% ipython --no-banner

In [1]: import numpy as np

In [2]: np.set_printoptions(suppress=True, linewidth=200)

In [3]: data = np.loadtxt("a.csv", delimiter=",")

In [4]: data
Out[4]: 
array([[ -3.3,   0.9,   1.6],
       [ -3.5,   2.9,   2.4],
       [ -4.9,   2.4,   1.6],
       [ -3.1,   2.7,   2. ],
       [ -5.8,   6.5,   4.7],
       [  4.7,  -3.9,  -3.7],
       [ -1. ,  -0.3,   0.4],
       [ -2.7,   1.8,   0.9],
       [ -8. ,   6.7,   4.6],
       [-13.8,  10.6,   8.1],
       [  8.2,  -8. ,  -5.3],
       [  0.6,  -4.2,  -2.3],
       [  5.2,  -1.2,  -1.5],
       [  5.3,  -0.9,  -1.9],
       [ -1.3,   1.1,  -0.2],
       [ 19.4, -16.4, -11.3],
       [ -2.3,  -0.1,   1. ],
       [-18. ,  12.6,  10.8],
       [ -1.5,   1.2,   1.1],
       [ -1.1,   0.7,   0.8],
       [  4.3,  -1.9,  -2. ],
       [ -4.8,   1.8,   2. ],
       [-10. ,   6.2,   4.9],
       [  1.2,  -0.2,  -0.5],
       [ -0.3,   2.4,   1.8],
       [ -4.5,   7.6,   5.1],
       [  0.4,  -0.4,  -1. ],
       [ -7.8,   3.8,   3.3]])

In [5]: Ac = data - data.mean(axis=0)

In [6]: vecs = np.linalg.svd(Ac)[2][:1]

In [7]: other = Ac - Ac @ vecs.T @ vecs

In [8]: np.linalg.norm(other, axis=1).round(6).argmax()
Out[8]: np.int64(25)

In [9]: np.round(other.std(axis=0), 1)
Out[9]: array([1. , 1. , 0.5])

In [10]: np.round(np.diag(vecs.T @ vecs), 1)
Out[10]: array([0.5, 0.3, 0.2])

In [11]: np.round(np.linalg.norm(other) / np.linalg.norm(Ac), 1)
Out[11]: np.float64(0.2)

In [12]: np.round((Ac @ vecs.T).std(axis=0), 1)
Out[12]: array([9.6])

In [13]: Ac = (data - data.mean(axis=0)) / data.std(axis=0)

In [14]: np.argwhere(np.abs(Ac) > 2)
Out[14]: 
array([[15,  0],
       [15,  1],
       [15,  2],
       [17,  0],
       [17,  1],
       [17,  2]])

In [15]: c = np.linalg.lstsq(np.delete(Ac, 2, axis=1), Ac[:, 2])[0]

In [16]: np.abs(c).argmax()
Out[16]: np.int64(1)

In [17]: round(float(1 - np.var(Ac[:, 2] - np.delete(Ac, 2, axis=1) @ c)), 1)
Out[17]: 1.0

In [18]: c.round(1)
Out[18]: array([-0.4,  0.6])

In [19]: arr = np.arange(36).reshape(6, 6) + 4

In [20]: arr
Out[20]: 
array([[ 4,  5,  6,  7,  8,  9],
       [10, 11, 12, 13, 14, 15],
       [16, 17, 18, 19, 20, 21],
       [22, 23, 24, 25, 26, 27],
       [28, 29, 30, 31, 32, 33],
       [34, 35, 36, 37, 38, 39]])

In [21]: # null space of dimension 4

In [22]: u, g = arr[3], arr[4]

In [23]: u @ u
Out[23]: np.int64(3619)

In [24]: u @ g
Out[24]: np.int64(4501)

In [25]: p = (u @ g) / (u @ u) * u

In [26]: p.round(1)
Out[26]: array([27.4, 28.6, 29.8, 31.1, 32.3, 33.6])

In [27]: round((g - p) @ u, 1)
Out[27]: np.float64(-0.0)

In [28]: np.outer(u, g)
Out[28]: 
array([[616, 638, 660, 682, 704, 726],
       [644, 667, 690, 713, 736, 759],
       [672, 696, 720, 744, 768, 792],
       [700, 725, 750, 775, 800, 825],
       [728, 754, 780, 806, 832, 858],
       [756, 783, 810, 837, 864, 891]])

In [29]: mat = np.loadtxt("out2.csv", delimiter=",")

In [30]: mat.round(1)
Out[30]: 
array([[ 1. ,  0. ,  0. ],
       [ 0. ,  0.3, -1. ],
       [ 0. ,  1. ,  0.3]])

In [31]: other = np.linalg.inv(mat)

In [32]: np.round(np.linalg.det(mat) * other, 1)
Out[32]: 
array([[ 1. ,  0. ,  0. ],
       [ 0. ,  0.3,  1. ],
       [-0. , -1. ,  0.3]])

In [33]: round(np.linalg.slogdet(mat)[0], 1)
Out[33]: np.float64(1.0)

In [34]: np.round(np.linalg.det(mat) * np.linalg.det(other), 1)
Out[34]: np.float64(1.0)

In [35]: np.round(np.linalg.inv(other), 1)
Out[35]: 
array([[ 1. ,  0. ,  0. ],
       [-0. ,  0.3, -1. ],
       [ 0. ,  1. ,  0.3]])

In [36]: np.round(np.linalg.pinv(mat), 1)
Out[36]: 
array([[ 1. ,  0. ,  0. ],
       [ 0. ,  0.3,  1. ],
       [ 0. , -1. ,  0.3]])

In [37]: np.round(mat.T @ mat, 1) + 0
Out[37]: 
array([[1., 0., 0.],
       [0., 1., 0.],
       [0., 0., 1.]])

In [38]: mat[:, 0] @ mat[:, 2]
Out[38]: np.float64(0.0)

In [39]: x0 = np.array([0, 3, 5])

In [40]: y = mat @ x0

In [41]: y.round(1)
Out[41]: array([ 0. , -3.8,  4.4])

In [42]: np.round(np.linalg.solve(mat, 2 * y), 1)
Out[42]: array([ 0.,  6., 10.])

In [43]: np.round(np.linalg.solve(mat, y + mat[:, 1]), 1)
Out[43]: array([0., 4., 5.])

In [44]: np.round(np.linalg.solve(mat.T, mat[0]), 1)
Out[44]: array([ 1., -0.,  0.])

In [45]: m1 = np.load("w.npy")

In [46]: m1
Out[46]: 
array([[-1.8,  2.3,  0.3],
       [-5.3,  5.7,  3.5],
       [-3.4,  4.5, -2.5],
       [-2.1,  2.6, -1.5],
       [-4.5,  4.7,  4.1],
       [-5.2,  6. ,  1.8],
       [-0.8,  1.1, -0.5],
       [-2.7,  3.8, -2.1],
       [-1.4,  2. , -1. ],
       [-6. ,  6.5,  3.2],
       [-1.3,  1.8, -1. ],
       [-2.8,  3.7, -1.9],
       [-3.6,  4.4, -2.7],
       [-4.9,  5.6,  3.6],
       [-0.1,  0. ,  0.1],
       [-0.3, -0.1, -0.1],
       [-2.6,  3.3,  0.1],
       [-2.6,  3.2, -0.1],
       [-5.7,  6.6,  3.1],
       [-3.2,  3.3,  3.3],
       [-2.2,  2.7, -1.6],
       [-1.9,  2.4,  0.5],
       [-3.7,  3.7,  4.6],
       [-1.9,  1.5,  4.2],
       [-0.6,  0.9, -0.3],
       [-2.5,  2.8,  1.7]])

In [47]: round(float(np.linalg.norm(m1, 2) / np.linalg.norm(m1)), 1)
Out[47]: 0.9

In [48]: np.argsort(-np.linalg.norm(m1, axis=0).round(6), kind="stable")[:3]
Out[48]: array([1, 0, 2])

In [49]: np.round(np.abs(np.linalg.svd(m1)[2][-1]), 1)
Out[49]: array([0.8, 0.6, 0.1])

In [50]: round(np.log10(np.linalg.cond(m1)))
Out[50]: 2

In [51]: np.linalg.cond(m1) > 100
Out[51]: np.False_

In [52]: np.linalg.matrix_rank(m1, rtol=0.1)
Out[52]: np.int64(2)
